% python3 -q
>>> import numpy as np
>>> np.set_printoptions(precision=2, suppress=True, linewidth=120, sign=" ")
>>> rd = lambda a: np.round(a, 2) + 0
>>> M2 = np.array([[-3, -3, 1]])
>>> data = M2.T @ M2
>>> data
array([[ 9,  9, -3],
       [ 9,  9, -3],
       [-3, -3,  1]])
>>> rd(np.poly(data))
array([  1., -19.,   0.,   0.])
>>> rd(np.linalg.eigvals(data).sum().real)
np.float64(19.0)
>>> feats = np.loadtxt("sample16.csv", delimiter=",")
>>> feats
array([[-1.41, -1.21, -2.19],
       [-0.4 , -0.99, -1.13],
       [ 0.43,  1.87,  2.26],
       [-2.44,  0.79, -0.11],
       [-3.42,  0.56, -1.08],
       [ 1.45,  0.91, -0.15],
       [ 2.63,  1.74,  0.05],
       [-1.01,  1.86,  0.43],
       [ 1.76,  1.68,  1.69],
       [ 1.65,  2.14,  1.93],
       [ 3.34,  0.63,  1.02],
       [ 0.65,  1.84, -0.36],
       [-1.71,  1.44, -0.97],
       [-0.86, -2.05, -2.31],
       [-1.06, -0.26, -2.5 ],
       [ 2.22,  3.79,  2.72],
       [-3.09,  0.96,  1.69],
       [ 3.8 ,  1.14,  1.99],
       [ 3.64,  0.73, -0.54],
       [-1.92,  1.11,  0.41],
       [-1.74,  0.7 , -0.31],
       [-0.9 ,  3.01, -0.94],
       [-0.65,  0.38,  1.25],
       [-1.15,  0.33, -3.24]])
>>> M2 = np.c_[feats[:, :2] @ np.array([[-1, 3], [2, -3]]), np.array([1, -2, -2, 1, -2, 0, -2, -1, 0, 0, -2, 0, -1, 2, 0, 1, 2, -1, 0, 0, -2, 1, 2, 0])]
>>> rd(M2)
array([[ -1.01,  -0.6 ,   1.  ],
       [ -1.58,   1.77,  -2.  ],
       [  3.31,  -4.32,  -2.  ],
       [  4.02,  -9.69,   1.  ],
       [  4.54, -11.94,  -2.  ],
       [  0.37,   1.62,   0.  ],
       [  0.85,   2.67,  -2.  ],
       [  4.73,  -8.61,  -1.  ],
       [  1.6 ,   0.24,   0.  ],
       [  2.63,  -1.47,   0.  ],
       [ -2.08,   8.13,  -2.  ],
       [  3.03,  -3.57,   0.  ],
       [  4.59,  -9.45,  -1.  ],
       [ -3.24,   3.57,   2.  ],
       [  0.54,  -2.4 ,   0.  ],
       [  5.36,  -4.71,   1.  ],
       [  5.01, -12.15,   2.  ],
       [ -1.52,   7.98,  -1.  ],
       [ -2.18,   8.73,   0.  ],
       [  4.14,  -9.09,   0.  ],
       [  3.14,  -7.32,  -2.  ],
       [  6.92, -11.73,   1.  ],
       [  1.41,  -3.09,   2.  ],
       [  1.81,  -4.44,   0.  ]])
>>> rd(np.linalg.norm(M2 - feats @ np.linalg.lstsq(feats, M2)[0], axis=0))
array([ 0.  ,  0.  ,  6.31])
>>> rd(np.linalg.norm(np.linalg.qr(feats)[0].T @ M2, axis=0) ** 2 / ((M2 ** 2).sum(axis=0) + 1e-12))
array([ 1.  ,  1.  ,  0.08])
>>> Ac = (feats - feats.mean(axis=0)) / feats.std(axis=0)
>>> Ac.std(axis=0)
array([ 1.,  1.,  1.])
>>> coef = np.linalg.lstsq(np.delete(Ac, 2, axis=1), Ac[:, 2])[0]
>>> np.abs(coef).argmax()
np.int64(1)
>>> rd(1 - np.var(Ac[:, 2] - np.delete(Ac, 2, axis=1) @ coef))
np.float64(0.46)
>>> D = np.linalg.norm(feats[:, None] - feats[None], axis=-1)
>>> np.unravel_index(D.round(6).argmax(), D.shape)
(np.int64(13), np.int64(15))
>>> np.linalg.matrix_rank(D ** 2)
np.int64(5)
>>> r0 = np.array([4, 0, 5, 0])
>>> g = np.array([3, 2, 3])
>>> X = r0[:, None] + g[None, :]
>>> X
array([[ 7,  6,  7],
       [ 3,  2,  3],
       [ 8,  7,  8],
       [ 3,  2,  3]])
>>> # row 3 repeats row 1
>>> W = np.array([[1, 1, 2], [5, 2, 5], [3, 4, 2]])
>>> coef = np.array([3, 1, 3])
>>> hid = np.maximum(X @ W + coef, 0)
>>> hid
array([[ 61,  48,  61],
       [ 25,  20,  25],
       [ 70,  55,  70],
       [ 25,  20,  25]])
>>> (hid > 0).astype(int)
array([[ 1,  1,  1],
       [ 1,  1,  1],
       [ 1,  1,  1],
       [ 1,  1,  1]])
>>> (hid > 0).mean(axis=0)
array([ 1.,  1.,  1.])
>>> cent = np.array([[0, 3], [0, -2], [1, 2]])
>>> hid @ cent
array([[  61,  209],
       [  25,   85],
       [  70,  240],
       [  25,   85]])
>>> cent = np.array([[-3, 2, 7], [-8, -8, 9]])
>>> J = np.repeat(cent, 23 // 2, axis=0)
>>> rng = np.random.default_rng(497)
>>> J = J + 0.3 * rng.normal(size=J.shape)
>>> rd(J)
array([[-2.47,  2.01,  7.36],
       [-3.13,  1.68,  7.17],
       [-2.76,  2.73,  7.12],
       [-2.65,  2.36,  7.  ],
       [-2.96,  2.19,  7.23],
       [-3.03,  1.53,  7.31],
       [-3.19,  2.17,  6.69],
       [-2.75,  1.63,  7.63],
       [-3.34,  1.77,  7.38],
       [-3.14,  1.97,  6.5 ],
       [-3.22,  2.63,  7.25],
       [-8.14, -8.43,  9.32],
       [-8.21, -7.81,  9.39],
       [-7.81, -7.62,  9.03],
       [-8.01, -7.78,  8.74],
       [-8.14, -8.18,  9.18],
       [-7.94, -8.21,  8.95],
       [-7.96, -8.02,  9.37],
       [-8.06, -7.91,  8.8 ],
       [-7.91, -7.73,  8.63],
       [-7.34, -8.15,  8.83],
       [-8.15, -8.18,  9.05]])
>>> proj = J @ np.linalg.solve(J.T @ J, J.T)
>>> rd(np.diag(proj))
array([ 0.27,  0.08,  0.11,  0.1 ,  0.1 ,  0.11,  0.2 ,  0.28,  0.1 ,  0.18,  0.19,  0.11,  0.1 ,  0.08,  0.12,  0.09,
        0.1 ,  0.11,  0.12,  0.12,  0.24,  0.1 ])
>>> z = J[:, 2] > np.median(J[:, 2])
>>> r0 = J[z].mean(axis=0) - J[~z].mean(axis=0)
>>> np.argsort(-np.abs(r0).round(6), kind="stable")
array([ 1,  0,  2])
>>> A = np.load("data.npy")
>>> A
array([[ 0,  5,  1, -1],
       [-5,  0, -1,  0],
       [-1,  1,  0,  0],
       [ 1,  0,  0,  0]])
>>> r0 = np.array([3, 1, 3, 5])
>>> M2 = A + np.outer(r0, np.eye(4)[3])
>>> rd(np.linalg.det(M2) / np.linalg.det(A)), rd(1 + np.linalg.solve(A, r0)[3])
(np.float64(12.0), np.float64(12.0))
>>> M2
array([[ 0.,  5.,  1.,  2.],
       [-5.,  0., -1.,  1.],
       [-1.,  1.,  0.,  3.],
       [ 1.,  0.,  0.,  5.]])
>>> M2 = A + rng.integers(-2, 3, (4, 2)) @ rng.integers(-2, 3, (2, 4))
>>> M2
array([[ 0,  2, -5,  0],
       [-3,  4,  7,  0],
       [-5,  2,  2, -3],
       [-4, -1, -2, -3]])
>>> np.abs(M2 - A).sum(axis=1)
array([ 10,  14,  10,  11])
>>> rd(np.linalg.svd(M2 - A, compute_uv=False))
array([ 11.8 ,   7.73,   0.  ,   0.  ])
>>> M2 = np.array([[-2, 3, 3, 2], [-2, 1, -3, -3], [0, -2, 3, 3], [-3, -1, 3, 0]])
>>> E = np.tril(M2)
>>> E
array([[-2,  0,  0,  0],
       [-2,  1,  0,  0],
       [ 0, -2,  3,  0],
       [-3, -1,  3,  0]])
>>> # triangular: eigenvalues sit on the diagonal
>>> E @ E
array([[ 4,  0,  0,  0],
       [ 2,  1,  0,  0],
       [ 4, -8,  9,  0],
       [ 8, -7,  9,  0]])
>>> [int(np.linalg.matrix_rank(np.linalg.matrix_power(E, p))) for p in range(1, 5)]
[3, 3, 3, 3]
>>> rd(np.sort(np.linalg.eigvals(E)))
array([-2.,  0.,  1.,  3.])
>>> proj = np.triu(np.array([[-3, -3, -2, 3], [-2, 3, 2, 2], [2, 3, 1, 3], [1, 1, 1, 2]]), 1) + np.eye(4)
>>> M2 = proj @ E @ np.linalg.inv(proj)
>>> M2
array([[ -5., -17.,  27., -32.],
       [ -8., -29.,  54., -80.],
       [ -9., -32.,  58., -83.],
       [ -3., -10.,  17., -22.]])
>>> np.linalg.matrix_rank(M2)
np.int64(3)
>>> rd(np.poly(M2))
array([ 1., -2., -5.,  6.,  0.])
>>> F = np.loadtxt("a.csv", delimiter=",")
>>> F
array([[ 0.94, -5.51, -4.1 ],
       [-0.23, -2.32, -2.09],
       [ 0.52,  4.58,  4.01],
       [-3.15, -3.  , -3.64],
       [ 1.98,  6.28,  5.84],
       [ 2.56, -4.06, -2.33],
       [ 5.89, -0.94,  1.25],
       [-1.09,  2.94,  2.29],
       [ 7.67,  3.06,  5.05],
       [ 5.96, -0.78,  1.31],
       [-1.31,  3.04,  2.32],
       [-5.87,  0.97, -1.14],
       [-2.54,  3.91,  2.33],
       [-0.55, -7.02, -5.86],
       [-7.54, -2.86, -5.09],
       [ 1.67,  3.77,  3.68]])
>>> D = np.linalg.norm(F[:, None] - F[None], axis=-1)
>>> D.shape
(16, 16)
>>> np.linalg.matrix_rank(D ** 2)
np.int64(5)
>>> rd(D[6])
array([  8.6 ,   7.11,   8.18,  10.48,   9.41,   5.8 ,   0.  ,   8.05,   5.8 ,   0.18,   8.3 ,  12.15,   9.79,  11.36,
        14.97,   6.77])
>>> rd(D[:5, :5])
array([[  0.  ,   3.95,  12.95,   4.82,  15.46],
       [  3.95,   0.  ,   9.24,   3.38,  11.9 ],
       [ 12.95,   9.24,   0.  ,  11.38,   2.89],
       [  4.82,   3.38,  11.38,   0.  ,  14.22],
       [ 15.46,  11.9 ,   2.89,  14.22,   0.  ]])
>>> D[6].round(6).argsort(kind="stable")[:4]
array([ 6,  9,  8,  5])
>>> (D + 1e9 * np.eye(16)).round(6).argmin(axis=1)
array([ 13,   5,  15,   1,   2,   0,   9,  10,   9,   6,   7,   3,  10,   0,   3,   2])
>>> np.unravel_index(D.round(6).argmax(), D.shape)
(np.int64(8), np.int64(14))
>>> r0 = np.array([4, -9, 1])
>>> rd(np.correlate(F[1], F[0], "full"))
array([ 0.94, 10.78, 21.14,  9.34, -1.96])
>>> rd(np.cross(F[1, :3], F[0, :3]))
array([-2.  , -2.91,  3.45])
>>> rd(np.polyval(r0, F[1]))
array([  3.28,  43.41,  37.28])
>>> proj = F @ np.linalg.solve(F.T @ F, F.T)
>>> np.allclose(proj @ proj, proj)
True
>>> rd(np.trace(proj))
np.float64(3.0)
>>> rd(np.linalg.eigvalsh(proj))
array([ 0.,  0.,  0.,  0.,  0.,  0.,  0.,  0.,  0.,  0.,  0.,  0.,  0.,  1.,  1.,  1.])
>>> np.linalg.matrix_power(data, 2)
array([[171, 171, -57],
       [171, 171, -57],
       [-57, -57,  19]])
>>> rd(np.abs(np.linalg.eigvals(data)).max())
np.float64(19.0)
>>> np.allclose(data, data.T)
True
>>> np.linalg.determinant(data)
Traceback (most recent call last):
  File "<python-input-88>", line 1, in <module>
    np.linalg.determinant(data)
    ^^^^^^^^^^^^^^^^^^^^^
AttributeError: module 'numpy.linalg' has no attribute 'determinant'
>>> mat = np.loadtxt("m.csv", delimiter=",")
>>> mat
array([[ 5.,  0.,  4.,  4.],
       [ 0.,  5.,  0.,  0.],
       [ 4.,  0.,  5.,  4.],
       [ 4.,  0.,  4.,  5.]])
>>> rd(np.sort(np.linalg.eigvals(mat).real))
array([  1.,   1.,   5.,  13.])
>>> np.flatnonzero(np.linalg.matrix_power((mat != 0) + (mat.T != 0) + np.eye(4), 4)[0])
array([ 0,  2,  3])
>>> rd(np.linalg.det(mat))
np.float64(65.0)
